$ python -q
>>> import numpy as np
>>> np.set_printoptions(precision=3, suppress=True, linewidth=120, sign=" ")
>>> tidy = lambda a: np.round(a, 3) + 0
>>> F = np.load("w.npy")
>>> F
array([[-2, -2,  0, -9],
       [-2, -2, -2,  0],
       [ 0, -2, -2, -2],
       [-9,  0, -2, -2]])
>>> O = F.astype(float).copy()
>>> for j in range(4):
...     O[:, j] -= O[:, :j] @ (O[:, :j].T @ O[:, j])
...     O[:, j] /= np.linalg.norm(O[:, j])
... 
>>> tidy(O)
array([[-0.212, -0.542,  0.801, -0.138],
       [-0.212, -0.542, -0.292,  0.759],
       [ 0.   , -0.595, -0.51 , -0.621],
       [-0.954,  0.241, -0.113, -0.138]])
>>> X = np.array([[-1.7, 0.7, -0.2],
...     [-1.4, 0.9, -0.3],
...     [-1.0, 0.5, -0.1],
...     [-0.8, -0.9, 0.3],
...     [-0.3, 0.4, -1.9],
...     [1.0, -1.4, -0.1],
...     [-0.7, -1.0, -1.1],
...     [0.6, -1.1, -1.3],
...     [-0.8, -0.4, 1.0],
...     [0.5, -0.1, 2.1],
...     [-1.6, 0.1, -2.4],
...     [-1.5, 0.7, 0.4],
...     [0.4, -0.1, -0.4],
...     [1.6, 1.3, -0.7],
...     [-0.4, 0.0, -0.9],
...     [2.2, -0.2, 0.3],
...     [0.4, 0.2, -0.2],
...     [-0.9, -0.9, -1.8],
...     [0.3, 0.8, -0.1],
...     [0.0, 0.2, -1.1],
...     [-0.6, -0.6, -2.2]])
>>> rng = np.random.default_rng(88)
>>> X[:, 0] = 5 * X[:, 1] + 0.02 * rng.normal(size=21)
>>> tidy(X)
array([[ 3.485,  0.7  , -0.2  ],
       [ 4.489,  0.9  , -0.3  ],
       [ 2.479,  0.5  , -0.1  ],
       [-4.491, -0.9  ,  0.3  ],
       [ 1.992,  0.4  , -1.9  ],
       [-6.982, -1.4  , -0.1  ],
       [-4.981, -1.   , -1.1  ],
       [-5.51 , -1.1  , -1.3  ],
       [-1.97 , -0.4  ,  1.   ],
       [-0.521, -0.1  ,  2.1  ],
       [ 0.47 ,  0.1  , -2.4  ],
       [ 3.481,  0.7  ,  0.4  ],
       [-0.511, -0.1  , -0.4  ],
       [ 6.513,  1.3  , -0.7  ],
       [ 0.039,  0.   , -0.9  ],
       [-1.011, -0.2  ,  0.3  ],
       [ 1.011,  0.2  , -0.2  ],
       [-4.488, -0.9  , -1.8  ],
       [ 4.015,  0.8  , -0.1  ],
       [ 1.008,  0.2  , -1.1  ],
       [-2.981, -0.6  , -2.2  ]])
>>> dist = np.linalg.norm(X[:, None] - X[None], axis=-1)
>>> np.unravel_index(dist.round(6).argmax(), dist.shape)
(np.int64(5), np.int64(13))
>>> tidy(dist[:5, :5])
array([[ 0.   ,  1.028,  1.031,  8.151,  2.283],
       [ 1.028,  0.   ,  2.06 ,  9.179,  3.008],
       [ 1.031,  2.06 ,  0.   ,  7.12 ,  1.867],
       [ 8.151,  9.179,  7.12 ,  0.   ,  6.969],
       [ 2.283,  3.008,  1.867,  6.969,  0.   ]])
>>> dist.shape
(21, 21)
>>> (dist + 1e9 * np.eye(21)).round(6).argmin(axis=1)
array([ 18,  18,   0,   6,  19,   7,   7,   6,  15,   8,  19,   0,  14,   1,  12,  12,  19,   6,   1,  16,  17])
>>> dist.mean(axis=1).argmax()
np.int64(5)
